% ipython --no-banner

In [1]: import numpy as np

In [2]: np.set_printoptions(precision=3, suppress=True, linewidth=160)

In [3]: def rnd(a):
   ...:     return np.round(a, 3) + 0
   ...: 

In [4]: F = np.load("layer6.npy")

In [5]: print(F)
[[  4.891   1.884  12.362]
 [ 25.283  -5.812  -9.325]
 [ 24.585  -2.574 -11.622]
 [  6.293  -0.387  10.394]
 [ 24.643  -4.531 -11.072]
 [  4.476  -7.073 -21.427]
 [  2.93   -6.763 -20.875]
 [  2.775  -6.65  -20.995]
 [  5.878  -0.477  10.851]
 [  3.424  -6.965 -20.611]
 [  1.835  -8.178 -18.374]
 [ 22.961  -4.031 -10.287]
 [  5.771   0.447  10.729]
 [ 22.92   -5.175 -10.967]
 [  5.58    1.302  10.839]
 [  4.574   2.981  10.102]
 [ 26.111  -4.883 -11.208]
 [  1.124  -8.435 -21.398]
 [  5.5    -0.048  10.239]
 [  4.97    0.909  11.48 ]
 [ 23.73   -2.892 -10.619]
 [ 23.58   -2.363 -11.59 ]
 [ 25.203  -3.25   -9.49 ]
 [  3.145  -8.065 -20.528]
 [  4.828   1.828  11.523]
 [ 25.781  -1.302 -11.312]
 [ 23.684  -3.67  -10.948]]

In [6]: x0 = np.array([-2, 0, -3])

In [7]: y = F @ x0

In [8]: b, lr = np.zeros(3), 1 / np.linalg.norm(F, 2) ** 2

In [9]: for i in range(6):
   ...:     b -= lr * F.T @ (F @ b - y)
   ...:     if i % 2 == 0: print(i, round(np.linalg.norm(F @ b - y), 3))
   ...: 
0 131.175
2 54.493
4 23.201

In [10]: print(rnd(np.linalg.cond(F)))
10.744

In [11]: O, V = np.linalg.qr(F[:, :1])[0], np.linalg.qr(F[:, 1:])[0]

In [12]: s = np.linalg.svd(O.T @ V, compute_uv=False)

In [13]: print((s > 0.9).sum())
0

In [14]: print(rnd(np.linalg.norm(O @ O.T - V @ V.T, 2)))
1.0

In [15]: print(rnd(np.degrees(np.arccos(s.clip(0, 1)))))
[56.3]

In [16]: idx = F[:, 1] > np.median(F[:, 1])

In [17]: u = F[idx].mean(axis=0) - F[~idx].mean(axis=0)

In [18]: print(rnd(u))
[-2.38   5.91  19.642]

In [19]: print(np.argsort(-np.abs(u).round(6), kind="stable"))
[2 1 0]

In [20]: O, Rm = np.linalg.qr(F)

In [21]: print(rnd(abs(Rm[0, 0])), rnd(np.linalg.norm(F[:, 0])))
83.003 83.003

In [22]: print(rnd(np.trace(O @ O.T)))
3.0

In [23]: print(np.allclose(Rm.T @ Rm, F.T @ F))
True

In [24]: print(rnd(O.T @ O))
[[1. 0. 0.]
 [0. 1. 0.]
 [0. 0. 1.]]

In [25]: M2 = np.c_[F[:, :2] @ np.array([[1, 0], [0, -1]]), np.array([0, 0, 2, 2, 2, 1, 0, 0, 3, 1, 3, 3, 2, 0, 2, 1, 1, 3, 2, 0, 0, 2, 3, 1, 1, 2, 1])]

In [26]: print(M2)
[[ 4.891 -1.884  0.   ]
 [25.283  5.812  0.   ]
 [24.585  2.574  2.   ]
 [ 6.293  0.387  2.   ]
 [24.643  4.531  2.   ]
 [ 4.476  7.073  1.   ]
 [ 2.93   6.763  0.   ]
 [ 2.775  6.65   0.   ]
 [ 5.878  0.477  3.   ]
 [ 3.424  6.965  1.   ]
 [ 1.835  8.178  3.   ]
 [22.961  4.031  3.   ]
 [ 5.771 -0.447  2.   ]
 [22.92   5.175  0.   ]
 [ 5.58  -1.302  2.   ]
 [ 4.574 -2.981  1.   ]
 [26.111  4.883  1.   ]
 [ 1.124  8.435  3.   ]
 [ 5.5    0.048  2.   ]
 [ 4.97  -0.909  0.   ]
 [23.73   2.892  0.   ]
 [23.58   2.363  2.   ]
 [25.203  3.25   3.   ]
 [ 3.145  8.065  1.   ]
 [ 4.828 -1.828  1.   ]
 [25.781  1.302  2.   ]
 [23.684  3.67   1.   ]]

In [27]: print(rnd(np.linalg.lstsq(F, M2[:, 0])[0]))
[1. 0. 0.]

In [28]: print(rnd(np.linalg.norm(M2 - F @ np.linalg.lstsq(F, M2)[0], axis=0)))
[0.    0.    5.958]

In [29]: E = np.loadtxt("mat.csv", delimiter=",")

In [30]: print(E)
[[-10.534  -6.022 -10.556]
 [  9.876   5.598   9.854]
 [  9.239   5.307   9.262]
 [ -1.64   -0.929  -1.666]
 [ -8.311  -4.749  -8.313]
 [ -4.633  -2.646  -4.619]
 [  4.822   2.759   4.813]
 [ -4.347  -2.487  -4.329]
 [  4.946   2.843   4.949]
 [-10.028  -5.74  -10.041]
 [  2.241   1.255   2.206]
 [ -6.6    -3.763  -6.615]
 [  6.584   3.757   6.597]]

In [31]: Z = F[[20, 23]].astype(float)

In [32]: for _ in range(4):
    ...:     idx = np.linalg.norm(F[:, None] - Z, axis=-1).argmin(axis=1)
    ...:     Z = np.array([F[idx == j].mean(axis=0) for j in range(2)])
    ...: 

In [33]: print(idx)
[0 0 0 0 0 1 1 1 0 1 1 0 0 0 0 0 0 1 0 0 0 0 0 1 0 0 0]

In [34]: print(np.bincount(idx))
[20  7]

In [35]: print(np.abs(Z[1] - Z[0]).argmax())
2

In [36]: print(rnd(Z))
[[ 15.838  -1.602  -0.996]
 [  2.816  -7.447 -20.601]]

In [37]: blk = np.stack([Z, 5 * Z, Z[::-1]])

In [38]: print(blk.shape)
(3, 2, 3)

In [39]: print((blk @ Z.T).shape)
(3, 2, 2)

In [40]: print(np.linalg.matrix_rank(blk.reshape(3, -1)))
2

In [41]: print(np.linalg.matrix_rank(blk))
[2 2 2]

In [42]: J = np.load("dump.npy")

In [43]: print(J)
[[ 0.841 -0.66   0.163  0.342]
 [ 2.019 -2.799  1.394  1.709]
 [ 0.396  2.165 -1.899 -1.481]
 [ 0.754 -0.542  0.156  0.391]
 [-0.99   1.156 -0.477 -0.616]
 [-3.334  6.299 -3.452 -3.815]
 [-1.981  5.682 -3.801 -3.829]
 [-1.549  2.767 -1.517 -1.775]
 [ 1.384 -2.991  2.049  2.193]
 [ 0.924 -2.189  1.353  1.366]
 [ 1.85  -5.057  3.846  3.905]
 [ 0.747 -1.375  0.546  0.673]
 [ 0.226 -1.661  1.396  1.312]
 [ 0.897 -2.893  1.93   2.012]
 [-3.079  5.242 -2.38  -2.92 ]
 [-1.291 -0.221  1.029  0.594]
 [ 2.392 -5.156  3.82   4.02 ]
 [ 0.795 -3.369  2.893  2.708]
 [-0.636  2.364 -1.698 -1.678]
 [ 2.026 -0.981  0.144  0.653]]

In [44]: idx = J[:, 3] > np.median(J[:, 3])

In [45]: u = J[idx].mean(axis=0) - J[~idx].mean(axis=0)

In [46]: print(idx.astype(int))
[0 1 0 0 0 0 0 0 1 1 1 1 1 1 0 0 1 1 0 1]

In [47]: print((((J - J.mean(axis=0)) @ u > 0) == idx).mean())
0.85

In [48]: print(np.argsort(-np.abs(u).round(6), kind="stable"))
[1 3 2 0]

In [49]: print(((J - J.mean(axis=0)) @ u > 0).astype(int))
[1 1 0 1 0 0 0 0 1 1 1 1 1 1 0 1 1 1 0 1]

In [50]: data = np.load("a.npy")

In [51]: print(data)
[[ 0.692  2.295  0.03 ]
 [-0.184 -0.868  0.004]
 [-0.249 -0.673  0.014]
 [ 1.165  3.906 -0.069]
 [ 1.079  2.89  -0.07 ]
 [-1.282 -3.433 -0.117]
 [ 1.04   3.194 -0.006]
 [-0.679 -2.06  -0.074]
 [ 1.046  3.515  0.079]
 [-0.273 -0.99   0.006]
 [-1.201 -3.67   0.029]]

In [52]: # column 1 dominates

In [53]: Ac = data - data.mean(axis=0)

In [54]: V = np.linalg.svd(Ac)[2][:1]

In [55]: M2 = Ac - Ac @ V.T @ V

In [56]: print(np.linalg.norm(M2, axis=1).round(6).argmax())
5

In [57]: print(rnd(np.linalg.norm(M2) / np.linalg.norm(Ac)))
0.034

In [58]: print(rnd(M2.std(axis=0)))
[0.077 0.025 0.055]

In [59]: print(rnd(np.cov(Ac @ V.T, rowvar=False)))
9.029

In [60]: U, s, vt = np.linalg.svd(data)

In [61]: print(rnd(s))
[9.588 0.277 0.186]

In [62]: M2 = U[:, :1] @ np.diag(s[:1]) @ vt[:1]

In [63]: print(rnd(np.linalg.norm(data - M2, 2)), rnd(s[1]))
0.277 0.277

In [64]: print(rnd(np.linalg.norm(data - M2) / np.linalg.norm(data)))
0.035

In [65]: rng = np.random.default_rng(381)

In [66]: M2 = data + rng.integers(-2, 3, (11, 1)) @ rng.integers(-2, 3, (1, 3))

In [67]: print(rnd(M2))
[[-0.308  4.295  0.03 ]
 [-2.184  3.132  0.004]
 [-1.249  1.327  0.014]
 [-0.835  7.906 -0.069]
 [ 1.079  2.89  -0.07 ]
 [-3.282  0.567 -0.117]
 [ 2.04   1.194 -0.006]
 [-0.679 -2.06  -0.074]
 [-0.954  7.515  0.079]
 [-2.273  3.01   0.006]
 [-3.201  0.33   0.029]]

In [68]: print(M2 - data)
[[-1.  2.  0.]
 [-2.  4.  0.]
 [-1.  2.  0.]
 [-2.  4.  0.]
 [ 0.  0.  0.]
 [-2.  4.  0.]
 [ 1. -2.  0.]
 [ 0.  0.  0.]
 [-2.  4.  0.]
 [-2.  4.  0.]
 [-2.  4.  0.]]

In [69]: print(rnd(np.linalg.svd(M2 - data, compute_uv=False)))
[11.619  0.     0.   ]

In [70]: mat = np.load("w.npy")

In [71]: print(mat)
[[  3.546   0.018   2.699]
 [ -5.371   0.001  -3.992]
 [  1.232  -0.04    0.944]
 [ -4.543   0.006  -3.407]
 [ -1.562  -0.041  -1.166]
 [  5.403   0.003   4.088]
 [ -6.697   0.016  -5.025]
 [-10.267   0.027  -7.658]
 [  5.12    0.015   3.83 ]
 [ -0.56    0.034  -0.417]
 [  1.571  -0.015   1.243]
 [  4.61   -0.004   3.426]
 [  0.137   0.01    0.088]
 [ -1.001   0.014  -0.738]
 [ -0.386  -0.011  -0.322]
 [ -4.744   0.004  -3.608]
 [  4.337  -0.011   3.27 ]
 [  2.     -0.018   1.527]
 [  4.291   0.015   3.191]
 [  3.253  -0.048   2.406]
 [  3.886  -0.006   2.921]
 [  6.974  -0.04    5.205]
 [ -3.268   0.026  -2.413]
 [  4.034   0.015   3.066]]

In [72]: th = np.radians(36)

In [73]: Rm = np.eye(3)

In [74]: Rm[2, 2] = Rm[0, 0] = np.cos(th)

In [75]: Rm[2, 0], Rm[0, 2] = -np.sin(th), np.sin(th)

In [76]: print(rnd(Rm))
[[ 0.809  0.     0.588]
 [ 0.     1.     0.   ]
 [-0.588  0.     0.809]]

In [77]: M2 = mat @ Rm.T

In [78]: print(np.allclose(mat @ mat.T, M2 @ M2.T))
True

In [79]: idx = mat[:, 1] > np.median(mat[:, 1])

In [80]: u = mat[idx].mean(axis=0) - mat[~idx].mean(axis=0)

In [81]: print(idx.astype(int))
[1 0 0 1 0 0 1 1 1 1 0 0 1 1 0 1 0 0 1 0 0 0 1 1]

In [82]: print(np.argsort(-np.abs(u).round(6), kind="stable"))
[0 2 1]

In [83]: M2 = np.array([[3, 4, 1, -3, 1],
    ...:     [9, 2, 7, -5, 0],
    ...:     [8, -7, 8, 6, -1],
    ...:     [9, 6, 4, -6, -1],
    ...:     [6, -4, 8, 2, 6]])

In [84]: M2[-1] = M2[0]

In [85]: m1 = M2 + 0.3 * np.eye(5)

In [86]: print(m1)
[[ 3.3  4.   1.  -3.   1. ]
 [ 9.   2.3  7.  -5.   0. ]
 [ 8.  -7.   8.3  6.  -1. ]
 [ 9.   6.   4.  -5.7 -1. ]
 [ 3.   4.   1.  -3.   1.3]]

In [87]: M2 = m1 + rng.integers(-2, 3, (5, 4)) @ rng.integers(-2, 3, (4, 5))

In [88]: print(M2)
[[-5.7 12.  -1.   2.   9. ]
 [ 3.   3.3  6.  -1.   7. ]
 [12.  -7.  12.3  4.  -7. ]
 [12.  -3.   4.  -5.7 -1. ]
 [-2.   9.   1.  -1.   5.3]]

In [89]: print(M2 - m1)
[[-9.  8. -2.  5.  8.]
 [-6.  1. -1.  4.  7.]
 [ 4.  0.  4. -2. -6.]
 [ 3. -9.  0.  0.  0.]
 [-5.  5.  0.  2.  4.]]

In [90]: x0 = np.array([0, 3, 2, 1, 0])

In [91]: y = M2 @ x0

In [92]: b, lr = np.zeros(5), 1 / np.linalg.norm(M2, 2) ** 2

In [93]: for i in range(5):
    ...:     b -= lr * M2.T @ (M2 @ b - y)
    ...:     if i % 1 == 0: print(i, round(np.linalg.norm(M2 @ b - y), 3))
    ...: 
0 31.247
1 22.868
2 17.583
3 14.233
4 12.048

In [94]: print(rnd(b))
[0.149 1.737 1.298 0.542 1.244]
